$ ipython --no-banner

In [1]: import numpy as np

In [2]: np.set_printoptions(suppress=True, linewidth=100)

In [3]: K = np.loadtxt("arr.csv", delimiter=",")

In [4]: K
Out[4]: 
array([[-3., -2., -1.,  0.,  1.],
       [ 2.,  3.,  4.,  5.,  6.],
       [ 7.,  8.,  9., 10., 11.],
       [12., 13., 14., 15., 16.]])

In [5]: round(np.linalg.norm(K, 1), 1), np.round(np.linalg.norm(K, np.inf), 1)
Out[5]: (np.float64(34.0), np.float64(70.0))

In [6]: np.round(np.linalg.norm(K) ** 2 / np.linalg.norm(K, 2) ** 2, 1)
Out[6]: np.float64(1.0)

In [7]: np.round(np.linalg.norm(K, axis=1), 1)
Out[7]: array([ 3.9,  9.5, 20.4, 31.5])

In [8]: K.mean(axis=0)
Out[8]: array([4.5, 5.5, 6.5, 7.5, 8.5])

In [9]: K.shape
Out[9]: (4, 5)

In [10]: np.linalg.matrix_rank(K)
Out[10]: np.int64(2)

In [11]: np.unravel_index(np.abs(K).argmax(), K.shape)
Out[11]: (np.int64(3), np.int64(4))

In [12]: K - K[0]
Out[12]: 
array([[ 0.,  0.,  0.,  0.,  0.],
       [ 5.,  5.,  5.,  5.,  5.],
       [10., 10., 10., 10., 10.],
       [15., 15., 15., 15., 15.]])

In [13]: Uu, sig, Vh = np.linalg.svd(K)

In [14]: np.argmax(sig[:-1] / (sig[1:] + 1e-6)) + 1
Out[14]: np.int64(2)

In [15]: sig.round(1) + 0
Out[15]: array([38.6,  4.1,  0. ,  0. ])

In [16]: Y = Uu[:, :2] @ np.diag(sig[:2]) @ Vh[:2]

In [17]: Y.round(1) + 0
Out[17]: 
array([[-3., -2., -1.,  0.,  1.],
       [ 2.,  3.,  4.,  5.,  6.],
       [ 7.,  8.,  9., 10., 11.],
       [12., 13., 14., 15., 16.]])

In [18]: np.round(np.linalg.norm(K - Y) / np.linalg.norm(K), 1)
Out[18]: np.float64(0.0)

In [19]: np.round(np.linalg.norm(K - Y, 2), 1), np.round(sig[2], 1)
Out[19]: (np.float64(0.0), np.float64(0.0))

In [20]: m1 = np.load("a.npy")

In [21]: m1
Out[21]: 
array([[1. , 0.7, 0.5, 0.3, 0.2],
       [0.7, 1. , 0.7, 0.5, 0.3],
       [0.5, 0.7, 1. , 0.7, 0.5],
       [0.3, 0.5, 0.7, 1. , 0.7],
       [0.2, 0.3, 0.5, 0.7, 1. ]])

In [22]: Lm = np.linalg.cholesky(m1)

In [23]: m1 / np.sqrt(np.outer(np.diag(m1), np.diag(m1)))
Out[23]: 
array([[1. , 0.7, 0.5, 0.3, 0.2],
       [0.7, 1. , 0.7, 0.5, 0.3],
       [0.5, 0.7, 1. , 0.7, 0.5],
       [0.3, 0.5, 0.7, 1. , 0.7],
       [0.2, 0.3, 0.5, 0.7, 1. ]])

In [24]: def softmax(z):
    ...:     e = np.exp(z - z.max(axis=-1, keepdims=True))
    ...:     return e / e.sum(axis=-1, keepdims=True)
    ...: 

In [25]: np.round(softmax(10 * m1[1]), 1) + 0
Out[25]: array([0. , 0.9, 0. , 0. , 0. ])

In [26]: np.round(softmax(m1[1]), 1)
Out[26]: array([0.2, 0.3, 0.2, 0.2, 0.1])

In [27]: S = m1 @ m1.T / np.sqrt(5)

In [28]: np.round(softmax(S)[1] @ m1, 1)
Out[28]: array([0.6, 0.7, 0.7, 0.6, 0.5])

In [29]: np.round(softmax(S), 1)
Out[29]: 
array([[0.2, 0.2, 0.2, 0.2, 0.2],
       [0.2, 0.2, 0.2, 0.2, 0.2],
       [0.2, 0.2, 0.2, 0.2, 0.2],
       [0.2, 0.2, 0.2, 0.2, 0.2],
       [0.2, 0.2, 0.2, 0.2, 0.2]])

In [30]: w, evecs = np.linalg.eigh(m1)

In [31]: vec = np.array([1, 1, -1, 2, 2])

In [32]: np.round(evecs * np.maximum(w, 0) @ evecs.T, 1)
Out[32]: 
array([[1. , 0.7, 0.5, 0.3, 0.2],
       [0.7, 1. , 0.7, 0.5, 0.3],
       [0.5, 0.7, 1. , 0.7, 0.5],
       [0.3, 0.5, 0.7, 1. , 0.7],
       [0.2, 0.3, 0.5, 0.7, 1. ]])

In [33]: np.round(evecs * np.sqrt(w) @ evecs.T, 1)
Out[33]: 
array([[0.9, 0.3, 0.2, 0.1, 0.1],
       [0.3, 0.9, 0.3, 0.2, 0.1],
       [0.2, 0.3, 0.8, 0.3, 0.2],
       [0.1, 0.2, 0.3, 0.9, 0.3],
       [0.1, 0.1, 0.2, 0.3, 0.9]])

In [34]: np.round(np.linalg.eigvalsh(m1[1:, 1:]), 1)
Out[34]: array([0.2, 0.3, 0.8, 2.7])

In [35]: round(float(np.abs(m1).sum(axis=1).max()), 1), round(np.abs(w).max(), 1)
Out[35]: (3.4, np.float64(3.1))

In [36]: np.round(np.linalg.det(2 * m1), 1), round(np.linalg.det(m1), 1)
Out[36]: (np.float64(2.1), np.float64(0.1))

In [37]: np.einsum("ii->", m1)
Out[37]: np.float64(5.0)

In [38]: round(np.linalg.det(m1[::-1]), 1)
Out[38]: np.float64(0.1)

In [39]: np.kron(np.eye(2, dtype=int), m1)
Out[39]: 
array([[1. , 0.7, 0.5, 0.3, 0.2, 0. , 0. , 0. , 0. , 0. ],
       [0.7, 1. , 0.7, 0.5, 0.3, 0. , 0. , 0. , 0. , 0. ],
       [0.5, 0.7, 1. , 0.7, 0.5, 0. , 0. , 0. , 0. , 0. ],
       [0.3, 0.5, 0.7, 1. , 0.7, 0. , 0. , 0. , 0. , 0. ],
       [0.2, 0.3, 0.5, 0.7, 1. , 0. , 0. , 0. , 0. , 0. ],
       [0. , 0. , 0. , 0. , 0. , 1. , 0.7, 0.5, 0.3, 0.2],
       [0. , 0. , 0. , 0. , 0. , 0.7, 1. , 0.7, 0.5, 0.3],
       [0. , 0. , 0. , 0. , 0. , 0.5, 0.7, 1. , 0.7, 0.5],
       [0. , 0. , 0. , 0. , 0. , 0.3, 0.5, 0.7, 1. , 0.7],
       [0. , 0. , 0. , 0. , 0. , 0.2, 0.3, 0.5, 0.7, 1. ]])

In [40]: E = np.load("test7.npy")

In [41]: E.round(1)
Out[41]: 
array([[ -2. ,  19.4,   4.4],
       [-16.1,  -2. , -11.7],
       [  3.9, -11.6, -15.8],
       [  1.6,   9.4, -17.6],
       [-17.3,   4.4,   9.1],
       [-11. ,   4.6, -16. ],
       [  6. ,  14.5, -12.4],
       [  0.6,  -8.6, -18. ],
       [-13.7, -13.4,   5.8],
       [ -0.6, -18. ,  -8.6]])

In [42]: u = np.array([-3, -4, -2, 3, -2])

In [43]: Y = m1 + np.outer(u, np.eye(5)[1])

In [44]: round(float(np.linalg.det(Y) / np.linalg.det(m1)), 1), round(float(1 + np.linalg.solve(m1, u)[1]), 1)
Out[44]: (-5.9, -5.9)

In [45]: z = E[:, 0] > np.median(E[:, 0])

In [46]: u = E[z].mean(axis=0) - E[~z].mean(axis=0)

In [47]: u.round(1)
Out[47]: array([ 14.3,  -5.5, -12.8])

In [48]: z.astype(int)
Out[48]: array([0, 0, 1, 1, 0, 0, 1, 1, 0, 1])

In [49]: G = np.cov(E, rowvar=False)

In [50]: np.round(E.std(axis=0), 1)
Out[50]: array([ 8.3, 12. ,  9.9])

In [51]: np.round(np.median(E, axis=0), 1)
Out[51]: array([ -1.3,   1.2, -12.1])

In [52]: np.round(np.polyfit(E[:, 2], E[:, 0], 1), 1)
Out[52]: array([-0.4, -8.5])

In [53]: np.round(np.corrcoef(E.T), 1)
Out[53]: 
array([[ 1. ,  0.1, -0.5],
       [ 0.1,  1. ,  0.1],
       [-0.5,  0.1,  1. ]])

In [54]: np.argsort(-E.std(axis=0).round(6), kind="stable")
Out[54]: array([1, 2, 0])

In [55]: G.round(1)
Out[55]: 
array([[ 76.5,  11.8, -49.2],
       [ 11.8, 159. ,  15.1],
       [-49.2,  15.1, 109.8]])

In [56]: mat = np.loadtxt("run9.csv", delimiter=",")

In [57]: mat
Out[57]: 
array([[ 0.3,  1. ,  3.1,  0.5],
       [ 0.6,  0.6,  1.8, -0.3],
       [ 2.4,  2.2,  6.5,  1.7],
       [ 1.1,  0.5,  1. , -0.5],
       [ 0.4, -0.2, -0.7, -0.8],
       [-0.3,  1.4,  3.7,  0.7],
       [-0.7,  0.8,  2.3,  1.2],
       [-1.2,  1.2,  3.8, -0.1],
       [-0.1, -0.8, -2.8, -0.3],
       [ 0.4,  0.5,  1.5, -0.4],
       [-0.2,  0.5,  1.1, -1.4],
       [-1.2,  1.3,  4.2,  0.9],
       [-0.1, -0.7, -1.8, -0.4],
       [-0.9, -0.8, -2.3,  1.1],
       [ 1.3, -1.5, -4.6, -0.1],
       [ 0.2,  0.5,  2.2, -0.9],
       [ 0. ,  1.8,  5.7, -0.3],
       [ 0.2,  1.1,  3. ,  0.1],
       [-0.8, -1.5, -4.4, -1.3],
       [-1. ,  0.3,  1. , -0.7],
       [-0.2, -1.3, -4.2,  0. ],
       [ 0.3, -0.2, -0.9,  1.7],
       [ 0.2,  0.4,  1.5, -1. ],
       [ 0. ,  1.4,  4. ,  0.9],
       [-0.9, -1.8, -5. , -1. ],
       [-0.7,  1.6,  5.1, -1.6],
       [ 0.1,  0. , -0.2,  1.7],
       [ 0.4, -0.9, -3.1,  0.5]])

In [58]: Xc = (mat - mat.mean(axis=0)) / mat.std(axis=0)

In [59]: np.argwhere(np.abs(Xc) > 2)
Out[59]: array([[2, 0]])

In [60]: b = np.linalg.lstsq(np.delete(Xc, 3, axis=1), Xc[:, 3])[0]

In [61]: np.round(1 - np.var(Xc[:, 3] - np.delete(Xc, 3, axis=1) @ b), 1)
Out[61]: np.float64(0.2)

In [62]: Xc = mat - mat.mean(axis=0)

In [63]: Uu, sig, Vh = np.linalg.svd(Xc, full_matrices=False)

In [64]: np.abs(Uu[:, 0]).argmax()
Out[64]: np.int64(2)

In [65]: np.round(sig ** 2 / (sig ** 2).sum(), 1) + 0
Out[65]: array([0.9, 0.1, 0. , 0. ])

In [66]: np.searchsorted(np.cumsum(sig ** 2) / (sig ** 2).sum(), 0.9) + 1
Out[66]: np.int64(2)

In [67]: sig.round(1)
Out[67]: array([18.1,  5.1,  3.9,  0.4])

In [68]: (np.sign(Uu[:, 0]) == np.sign(Uu[0, 0])).astype(int)
Out[68]: array([1, 1, 1, 1, 0, 1, 1, 1, 0, 1, 1, 1, 0, 0, 0, 1, 1, 1, 0, 1, 0, 0, 1, 1, 0, 1, 0, 0])

In [69]: np.round(Xc.mean(axis=0), 1) + 0
Out[69]: array([0., 0., 0., 0.])

In [70]: P = mat @ np.linalg.solve(mat.T @ mat, mat.T)

In [71]: np.round(np.diag(P), 1) + 0
Out[71]: 
array([0. , 0. , 0.5, 0.2, 0.1, 0.2, 0.1, 0.1, 0.1, 0. , 0.3, 0.2, 0.1, 0.2, 0.2, 0.2, 0.1, 0.1,
       0.1, 0.1, 0.1, 0.1, 0.1, 0.1, 0.2, 0.2, 0.1, 0.1])

In [72]: np.round(P @ mat[:, 2], 1)
Out[72]: 
array([ 3.1,  1.8,  6.5,  1. , -0.7,  3.7,  2.3,  3.8, -2.8,  1.5,  1.1,  4.2, -1.8, -2.3, -4.6,
        2.2,  5.7,  3. , -4.4,  1. , -4.2, -0.9,  1.5,  4. , -5. ,  5.1, -0.2, -3.1])

In [73]: np.round(np.linalg.eigvalsh(P), 1) + 0
Out[73]: 
array([0., 0., 0., 0., 0., 0., 0., 0., 0., 0., 0., 0., 0., 0., 0., 0., 0., 0., 0., 0., 0., 0., 0.,
       0., 1., 1., 1., 1.])

In [74]: round(float(np.trace(P)), 1)
Out[74]: 4.0

In [75]: Xc = mat - mat.mean(axis=0)

In [76]: evecs = np.linalg.svd(Xc)[2][:3]

In [77]: Y = Xc - Xc @ evecs.T @ evecs

In [78]: np.round(np.cov(Xc @ evecs.T, rowvar=False), 1) + 0
Out[78]: 
array([[12.2,  0. ,  0. ],
       [ 0. ,  1. ,  0. ],
       [ 0. ,  0. ,  0.6]])

In [79]: d = np.linalg.norm(mat[:, None] - mat[None], axis=-1)

In [80]: np.round(np.linalg.norm(mat - mat.mean(axis=0), axis=1), 1)
Out[80]: 
array([2.5, 1.3, 6.7, 1.3, 1.8, 3.2, 2.1, 3.4, 3.7, 1. , 1.5, 3.9, 2.8, 3.5, 5.8, 1.7, 5.2, 2.4,
       5.7, 1.2, 5.2, 2.4, 1.3, 3.5, 6.3, 4.9, 2. , 4.1])

In [81]: np.flatnonzero(d[11] < d.mean() / 2)
Out[81]: array([ 0,  5,  6,  7, 11, 17, 23])

In [82]: np.round(np.linalg.norm(mat, axis=1), 1)
Out[82]: 
array([3.3, 2. , 7.5, 1.6, 1.2, 4. , 2.8, 4.2, 2.9, 1.7, 1.9, 4.6, 2. , 2.8, 5. , 2.4, 6. , 3.2,
       4.9, 1.6, 4.4, 2. , 1.9, 4.3, 5.5, 5.6, 1.7, 3.3])

In [83]: d[11].round(6).argsort(kind="stable")[:4]
Out[83]: array([11,  5,  7, 23])

In [84]: np.linalg.matrix_rank(d ** 2)
Out[84]: np.int64(6)

In [85]: Y = np.array([[0, 2, -2], [-5, -2, 2], [4, -5, 5]])

In [86]: data = Y - Y.T

In [87]: data
Out[87]: 
array([[ 0,  7, -6],
       [-7,  0,  7],
       [ 6, -7,  0]])

In [88]: np.einsum("ij,ji->", data, data)
Out[88]: np.int64(-268)

In [89]: np.round(np.linalg.eigvals(data).sum().real, 1)
Out[89]: np.float64(-0.0)

In [90]: np.round(np.linalg.det(data.T), 1)
Out[90]: np.float64(0.0)

In [91]: np.kron(np.eye(2, dtype=int), data)
Out[91]: 
array([[ 0,  7, -6,  0,  0,  0],
       [-7,  0,  7,  0,  0,  0],
       [ 6, -7,  0,  0,  0,  0],
       [ 0,  0,  0,  0,  7, -6],
       [ 0,  0,  0, -7,  0,  7],
       [ 0,  0,  0,  6, -7,  0]])

In [92]: round(float(np.linalg.det(data[::-1])), 1)
Out[92]: 0.0

In [93]: np.round(np.poly(data), 1) + 0
Out[93]: array([  1.,   0., 134.,   0.])

In [94]: round(np.linalg.det(2 * data), 1), round(float(np.linalg.det(data)), 1)
Out[94]: (np.float64(0.0), 0.0)

In [95]: np.unique(data.round(6), axis=0).shape
Out[95]: (3, 3)

In [96]: np.allclose(data[:-1].T @ np.linalg.lstsq(data[:-1].T, data[-1])[0], data[-1])
Out[96]: True

In [97]: np.round(data @ np.linalg.pinv(data) @ data, 1) + 0
Out[97]: 
array([[ 0.,  7., -6.],
       [-7.,  0.,  7.],
       [ 6., -7.,  0.]])

In [98]: np.linalg.norm(data, axis=1).argmax()
Out[98]: np.int64(1)

In [99]: round(np.linalg.norm(data[0] - data[2]), 1)
Out[99]: np.float64(16.4)

In [100]: np.linalg.norm(data, axis=2)
AxisError: axis 2 is out of bounds for array of dimension 2


In [101]: np.round(np.linalg.norm(data, axis=1), 1)
Out[101]: array([9.2, 9.9, 9.2])

In [102]: X = np.array([[-3.1, -1.9, 0.0, 1.0],
     ...:     [-2.9, -2.1, 0.2, 1.0],
     ...:     [-2.8, -2.1, 0.0, 1.1],
     ...:     [-2.9, -1.9, 0.1, 1.1],
     ...:     [1.0, -3.0, 3.1, 2.0],
     ...:     [1.0, -3.1, 3.0, 2.1],
     ...:     [1.0, -3.1, 3.1, 2.0],
     ...:     [1.0, -2.8, 3.0, 2.0],
     ...:     [-3.0, 3.0, 2.1, -3.0],
     ...:     [-3.2, 2.8, 2.0, -3.0],
     ...:     [-3.0, 2.9, 2.1, -2.9],
     ...:     [-2.9, 3.0, 2.1, -3.1]])

In [103]: X
Out[103]: 
array([[-3.1, -1.9,  0. ,  1. ],
       [-2.9, -2.1,  0.2,  1. ],
       [-2.8, -2.1,  0. ,  1.1],
       [-2.9, -1.9,  0.1,  1.1],
       [ 1. , -3. ,  3.1,  2. ],
       [ 1. , -3.1,  3. ,  2.1],
       [ 1. , -3.1,  3.1,  2. ],
       [ 1. , -2.8,  3. ,  2. ],
       [-3. ,  3. ,  2.1, -3. ],
       [-3.2,  2.8,  2. , -3. ],
       [-3. ,  2.9,  2.1, -2.9],
       [-2.9,  3. ,  2.1, -3.1]])

In [104]: Xc = (X - X.mean(axis=0)) / X.std(axis=0)

In [105]: np.round(Xc.std(axis=0), 1)
Out[105]: array([1., 1., 1., 1.])

In [106]: b = np.linalg.lstsq(np.delete(Xc, 3, axis=1), Xc[:, 3])[0]

In [107]: round(float(1 - np.var(Xc[:, 3] - np.delete(Xc, 3, axis=1) @ b)), 1)
Out[107]: 1.0

In [108]: J = np.load("sample19.npy")

In [109]: J
Out[109]: 
array([[ 1,  0,  0,  0],
       [-2,  1,  0,  0],
       [-3,  2,  1,  0],
       [ 1,  1, -3,  1]])

In [110]: O, Rm = np.linalg.qr(J)

In [111]: np.round(O.T @ O, 1) + 0
Out[111]: 
array([[1., 0., 0., 0.],
       [0., 1., 0., 0.],
       [0., 0., 1., 0.],
       [0., 0., 0., 1.]])

In [112]: vec = np.array([1, 0, 9, 5])

In [113]: rhs = J @ vec

In [114]: b, lr = np.zeros(4), 1 / np.linalg.norm(J, 2) ** 2

In [115]: for i in range(4):
     ...:     b -= lr * J.T @ (J @ b - rhs)
     ...:     if i % 1 == 0: print(i, round(np.linalg.norm(J @ b - rhs), 1))
     ...: 
0 9.8
1 5.7
2 4.0
3 3.3

In [116]: b.round(1)
Out[116]: array([-1. , -1.7,  5.3, -1.7])

In [117]: np.round(np.linalg.cond(J), 1)
Out[117]: np.float64(47.1)
